In [1]: import numpy as np

In [2]: np.set_printoptions(precision=2, suppress=True, linewidth=140, legacy="1.25")

In [3]: def tidy(a):
   ...:     return np.round(a, 2) + 0
   ...: 

In [4]: X = np.load("test18.npy")

In [5]: print(X)
[[1.   0.7  0.49 0.34 0.24 0.17 0.12]
 [0.7  1.   0.7  0.49 0.34 0.24 0.17]
 [0.49 0.7  1.   0.7  0.49 0.34 0.24]
 [0.34 0.49 0.7  1.   0.7  0.49 0.34]
 [0.24 0.34 0.49 0.7  1.   0.7  0.49]
 [0.17 0.24 0.34 0.49 0.7  1.   0.7 ]
 [0.12 0.17 0.24 0.34 0.49 0.7  1.  ]]

In [6]: vec = np.array([-3, -1, 4, -5, -1, 0, 1])

In [7]: print(tidy(X @ vec))
[-3.56 -2.92 -1.92 -4.07 -3.11 -1.84 -0.76]

In [8]: print(tidy((X * vec).sum(axis=1)))
[-3.56 -2.92 -1.92 -4.07 -3.11 -1.84 -0.76]

In [9]: print(tidy(X @ (2 * vec)))
[-7.12 -5.84 -3.84 -8.14 -6.22 -3.68 -1.52]

In [10]: rng = np.random.default_rng(6498)

In [11]: A2 = X + rng.integers(-2, 3, (7, 1)) @ rng.integers(-2, 3, (1, 7))

In [12]: print(A2)
[[ 1.   -3.3   2.49  4.34  0.24  2.17  4.12]
 [ 0.7   5.   -1.3  -3.51  0.34 -1.76 -3.83]
 [ 0.49 -1.3   2.    2.7   0.49  1.34  2.24]
 [ 0.34 -1.51  1.7   3.    0.7   1.49  2.34]
 [ 0.24  0.34  0.49  0.7   1.    0.7   0.49]
 [ 0.17  0.24  0.34  0.49  0.7   1.    0.7 ]
 [ 0.12  4.17 -1.76 -3.66  0.49 -1.3  -3.  ]]

In [13]: print(np.linalg.matrix_rank(A2 - X, tol=1e-8))
1

In [14]: print(tidy(np.linalg.svd(A2 - X, compute_uv=False)))
[14.  0.  0.  0.  0.  0.  0.]

In [15]: vec = np.array([0, -3, 3, -1, -3, 0, -1])

In [16]: h = np.maximum(X @ vec, 0)

In [17]: print(h)
[0. 0. 0. 0. 0. 0. 0.]

In [18]: print(X.T @ h)
[0. 0. 0. 0. 0. 0. 0.]

In [19]: vec = np.ones(7)

In [20]: for _ in range(4):
    ...:     vec = X @ vec
    ...:     vec /= np.linalg.norm(vec)
    ...:     print(round(vec @ X @ vec, 2))
    ...: 
3.67
3.68
3.68
3.68

In [21]: print(tidy(np.linalg.eigvalsh(X)[-1]))
3.68

In [22]: W0 = np.loadtxt("case17.csv", delimiter=",")

In [23]: print(W0)
[[ 0.  0. -2.  2.  3.  3.  0.  1. -3.  1. -1. -3.  1.  3. -3.]
 [ 0. -1.  0.  0.  0.  0.  0.  0.  0.  0.  0.  0.  0.  0.  0.]
 [-2.  0.  3. -4. -6. -6.  0. -2.  6. -2.  2.  6. -2. -6.  6.]
 [ 2.  0. -4.  3.  6.  6.  0.  2. -6.  2. -2. -6.  2.  6. -6.]
 [ 3.  0. -6.  6.  8.  9.  0.  3. -9.  3. -3. -9.  3.  9. -9.]
 [ 3.  0. -6.  6.  9.  8.  0.  3. -9.  3. -3. -9.  3.  9. -9.]
 [ 0.  0.  0.  0.  0.  0. -1.  0.  0.  0.  0.  0.  0.  0.  0.]
 [ 1.  0. -2.  2.  3.  3.  0.  0. -3.  1. -1. -3.  1.  3. -3.]
 [-3.  0.  6. -6. -9. -9.  0. -3.  8. -3.  3.  9. -3. -9.  9.]
 [ 1.  0. -2.  2.  3.  3.  0.  1. -3.  0. -1. -3.  1.  3. -3.]
 [-1.  0.  2. -2. -3. -3.  0. -1.  3. -1.  0.  3. -1. -3.  3.]
 [-3.  0.  6. -6. -9. -9.  0. -3.  9. -3.  3.  8. -3. -9.  9.]
 [ 1.  0. -2.  2.  3.  3.  0.  1. -3.  1. -1. -3.  0.  3. -3.]
 [ 3.  0. -6.  6.  9.  9.  0.  3. -9.  3. -3. -9.  3.  8. -9.]
 [-3.  0.  6. -6. -9. -9.  0. -3.  9. -3.  3.  9. -3. -9.  8.]]

In [24]: print(np.argsort(-np.linalg.norm(W0, axis=0).round(6), kind="stable")[:3])
[4 5 8]

In [25]: print(np.linalg.matrix_rank(W0, rtol=0.1))
1

In [26]: print([round(float(x), 2) for x in np.linalg.svd(W0, compute_uv=False)[:3]])
[66.0, 1.0, 1.0]
